$ ipython --no-banner

In [1]: import numpy as np

In [2]: np.set_printoptions(suppress=True, linewidth=140)

In [3]: def rnd(a):
   ...:     return np.round(a, 3) + 0
   ...: 

In [4]: F = np.load("x.npy")

In [5]: F
Out[5]: 
array([[  4.415,  -3.439,   6.053,  -6.919],
       [ -4.015,   3.048,  -5.399,   6.111],
       [  2.782,  -2.097,   3.674,  -4.096],
       [ -1.79 ,   1.63 ,  -2.587,   3.17 ],
       [ -5.88 ,   4.636,  -8.159,   9.475],
       [ -0.53 ,   0.126,  -0.73 ,   0.809],
       [ -4.887,   3.866,  -6.625,   7.641],
       [  2.951,  -2.135,   4.041,  -4.719],
       [ -0.485,   0.114,  -0.517,   0.441],
       [ -5.644,   4.363,  -8.014,   8.92 ],
       [  5.994,  -5.004,   8.82 ,  -9.889],
       [  3.528,  -2.74 ,   4.827,  -5.583],
       [  3.826,  -3.138,   5.24 ,  -5.978],
       [  1.412,  -1.016,   1.83 ,  -2.216],
       [ -7.089,   5.842, -10.188,  11.555],
       [ 13.478, -10.737,  18.866, -21.701],
       [  2.984,  -2.459,   4.296,  -4.698],
       [ -1.036,   0.69 ,  -1.322,   1.402],
       [ -1.936,   1.672,  -2.987,   3.449],
       [ -2.937,   2.145,  -4.016,   4.504]])

In [6]: C = F[[16, 3]].astype(float)

In [7]: for _ in range(5):
   ...:     labels = np.linalg.norm(F[:, None] - C, axis=-1).argmin(axis=1)
   ...:     C = np.array([F[labels == j].mean(axis=0) for j in range(2)])
   ...: 

In [8]: labels
Out[8]: array([0, 1, 0, 1, 1, 1, 1, 0, 1, 1, 0, 0, 0, 0, 1, 0, 0, 1, 1, 1])

In [9]: np.abs(C[1] - C[0]).argmax()
Out[9]: np.int64(3)

In [10]: rng = np.random.default_rng(4593)

In [11]: Y = F + rng.integers(-2, 3, (20, 1)) @ rng.integers(-2, 3, (1, 4))

In [12]: rnd(Y)
Out[12]: 
array([[  3.415,  -4.439,   7.053,  -4.919],
       [ -2.015,   5.048,  -7.399,   2.111],
       [  2.782,  -2.097,   3.674,  -4.096],
       [ -3.79 ,  -0.37 ,  -0.587,   7.17 ],
       [ -3.88 ,   6.636, -10.159,   5.475],
       [ -0.53 ,   0.126,  -0.73 ,   0.809],
       [ -3.887,   4.866,  -7.625,   5.641],
       [  0.951,  -4.135,   6.041,  -0.719],
       [ -2.485,  -1.886,   1.483,   4.441],
       [ -3.644,   6.363, -10.014,   4.92 ],
       [  7.994,  -3.004,   6.82 , -13.889],
       [  4.528,  -1.74 ,   3.827,  -7.583],
       [  3.826,  -3.138,   5.24 ,  -5.978],
       [ -0.588,  -3.016,   3.83 ,   1.784],
       [ -9.089,   3.842,  -8.188,  15.555],
       [ 11.478, -12.737,  20.866, -17.701],
       [  3.984,  -1.459,   3.296,  -6.698],
       [  0.964,   2.69 ,  -3.322,  -2.598],
       [ -3.936,  -0.328,  -0.987,   7.449],
       [ -1.937,   3.145,  -5.016,   2.504]])

In [13]: np.linalg.matrix_rank(Y - F, tol=1e-8)
Out[13]: np.int64(1)

In [14]: C = Y[[6, 0]].astype(float)

In [15]: for _ in range(5):
    ...:     labels = np.linalg.norm(Y[:, None] - C, axis=-1).argmin(axis=1)
    ...:     C = np.array([Y[labels == j].mean(axis=0) for j in range(2)])
    ...: 

In [16]: labels
Out[16]: array([1, 0, 1, 0, 0, 0, 0, 1, 0, 0, 1, 1, 1, 1, 0, 1, 1, 0, 0, 0])

In [17]: np.bincount(labels)
Out[17]: array([11,  9])

In [18]: rnd(C)
Out[18]: 
array([[-3.112,  2.739, -4.777,  4.862],
       [ 4.263, -3.974,  6.739, -6.644]])

In [19]: np.abs(C[1] - C[0]).argmax()
Out[19]: np.int64(2)

In [20]: m1 = np.array([[1, 2, -3], [0, 0, 2], [0, 0, 0]])

In [21]: m1
Out[21]: 
array([[ 1,  2, -3],
       [ 0,  0,  2],
       [ 0,  0,  0]])

In [22]: u = np.array([3, 1, 0])

In [23]: np.correlate(m1[2], m1[0], "full")
Out[23]: array([0, 0, 0, 0, 0])

In [24]: np.cross(m1[2, :3], m1[0, :3])
Out[24]: array([0, 0, 0])

In [25]: np.linalg.cond(m1) > 100
Out[25]: np.True_

In [26]: np.linalg.matrix_rank(m1, rtol=0.1)
Out[26]: np.int64(2)

In [27]: np.argsort(-np.linalg.norm(m1, axis=0).round(6), kind="stable")[:3]
Out[27]: array([2, 1, 0])

In [28]: Y = m1[0, 0] * m1[1:] - np.outer(m1[1:, 0], m1[0])

In [29]: Y
Out[29]: 
array([[0, 0, 2],
       [0, 0, 0]])

In [30]: m1[:, 0] / m1[0, 0]
Out[30]: array([1., 0., 0.])

In [31]: np.linalg.matrix_rank(Y), np.linalg.matrix_rank(m1)
Out[31]: (np.int64(1), np.int64(2))

In [32]: np.flatnonzero(~Y.round(6).any(axis=1))
Out[32]: array([1])

In [33]: np.abs(np.diag(np.linalg.qr(m1)[1])) > 1e-9
Out[33]: array([ True, False, False])

In [34]: np.allclose(m1[:-1].T @ np.linalg.lstsq(m1[:-1].T, m1[-1])[0], m1[-1])
Out[34]: True

In [35]: np.unique(m1.round(6), axis=0).shape
Out[35]: (3, 3)

In [36]: rnd(np.trace(np.linalg.pinv(m1) @ m1))
Out[36]: np.float64(2.0)

In [37]: rnd(m1 @ np.linalg.pinv(m1) @ m1)
Out[37]: 
array([[ 1.,  2., -3.],
       [ 0.,  0.,  2.],
       [ 0.,  0.,  0.]])

In [38]: x0 = np.array([-1, -3, 0])

In [39]: m1 @ np.eye(3)[1]
Out[39]: array([2., 0., 0.])

In [40]: m1 @ np.ones(3)
Out[40]: array([0., 2., 0.])

In [41]: (m1 * x0).sum(axis=1)
Out[41]: array([-7,  0,  0])

In [42]: np.einsum("ij,j->i", m1, x0)
Out[42]: array([-7,  0,  0])

In [43]: m1 @ (2 * x0)
Out[43]: array([-14,   0,   0])

In [44]: arr = np.array([[0, 0, 0, 1, 0],
    ...:     [1, 0, 0, 0, 0],
    ...:     [0, 0, 1, 0, 0],
    ...:     [0, 1, 0, 0, 0],
    ...:     [0, 0, 0, 0, 1]])

In [45]: arr
Out[45]: 
array([[0, 0, 0, 1, 0],
       [1, 0, 0, 0, 0],
       [0, 0, 1, 0, 0],
       [0, 1, 0, 0, 0],
       [0, 0, 0, 0, 1]])

In [46]: hat = np.triu(np.array([[-5, -2, 4, -3, 2],
    ...:     [-3, 4, -1, -3, -1],
    ...:     [-4, -4, -2, -1, 4],
    ...:     [-1, -3, 4, 5, 3],
    ...:     [4, -1, 1, -5, -2]]), 1) + np.eye(5)

In [47]: Y = hat @ arr @ np.linalg.inv(hat)

In [48]: np.trace(Y), np.trace(arr)
Out[48]: (np.float64(2.0), np.int64(2))

In [49]: rnd(np.linalg.det(Y))
Out[49]: np.float64(1.0)

In [50]: Y
Out[50]: 
array([[ -2.,  -7.,   5., -21.,  42.],
       [  1.,  -1.,  -6.,  -6.,  38.],
       [  0.,  -1.,   0.,  -3.,  12.],
       [  0.,   1.,   1.,   4., -12.],
       [  0.,   0.,   0.,   0.,   1.]])

In [51]: cov = arr.T @ arr

In [52]: rnd(np.linalg.svd(arr, compute_uv=False) ** 2)
Out[52]: array([1., 1., 1., 1., 1.])

In [53]: np.trace(cov), (arr ** 2).sum()
Out[53]: (np.int64(5), np.int64(5))

In [54]: np.diag(cov)
Out[54]: array([1, 1, 1, 1, 1])
